$ python -q
>>> import numpy as np
>>> np.set_printoptions(precision=3, suppress=True, linewidth=120)
>>> X = np.array([[-1, 2, 0, 0], [-1, 0, 0, 0], [0, 0, -1, 2], [0, 0, -1, 0]])
>>> np.linalg.matrix_rank(X)
np.int64(4)
>>> np.count_nonzero(X)
np.int64(6)
>>> r0, v = X[3], X[2]
>>> r0 @ v
np.int64(1)
>>> p = (r0 @ v) / (r0 @ r0) * r0
>>> (v - p) @ r0
np.float64(0.0)
>>> round(float(np.linalg.norm(r0 + v) ** 2 + np.linalg.norm(r0 - v) ** 2), 3)
12.0
>>> np.linalg.matrix_rank(np.outer(r0, v))
np.int64(1)
>>> np.outer(r0, v)
array([[ 0,  0,  0,  0],
       [ 0,  0,  0,  0],
       [ 0,  0,  1, -2],
       [ 0,  0,  0,  0]])
>>> rng = np.random.default_rng(796)
>>> idx = rng.integers(0, 2, 8)
>>> W0 = np.array([[1, 2, 2, 2, 0, 3, 2, 2],
...     [-2, -2, -2, 3, 0, 3, -1, -3],
...     [0, -1, 3, -2, 0, 3, -1, -1],
...     [3, 3, 3, 0, 0, -2, 1, 0],
...     [-3, 3, 2, 1, 3, -3, 3, -1],
...     [0, -3, 0, -3, 1, 0, 3, -3],
...     [2, -2, 2, -1, -3, -3, 3, -3],
...     [1, 3, -1, 0, -3, -3, 0, -2]]) * (idx[:, None] == idx)
>>> W0
array([[ 1,  2,  0,  2,  0,  3,  2,  2],
       [-2, -2,  0,  3,  0,  3, -1, -3],
       [ 0,  0,  3,  0,  0,  0,  0,  0],
       [ 3,  3,  0,  0,  0, -2,  1,  0],
       [-3,  3,  0,  1,  3, -3,  3, -1],
       [ 0, -3,  0, -3,  1,  0,  3, -3],
       [ 2, -2,  0, -1, -3, -3,  3, -3],
       [ 1,  3,  0,  0, -3, -3,  0, -2]])
>>> other = W0[0, 0] * W0[1:] - np.outer(W0[1:, 0], W0[0])
>>> other
array([[  0,   2,   0,   7,   0,   9,   3,   1],
       [  0,   0,   3,   0,   0,   0,   0,   0],
       [  0,  -3,   0,  -6,   0, -11,  -5,  -6],
       [  0,   9,   0,   7,   3,   6,   9,   5],
       [  0,  -3,   0,  -3,   1,   0,   3,  -3],
       [  0,  -6,   0,  -5,  -3,  -9,  -1,  -7],
       [  0,   1,   0,  -2,  -3,  -6,  -2,  -4]])
>>> np.flatnonzero(~other.round(6).any(axis=1))
array([], dtype=int64)
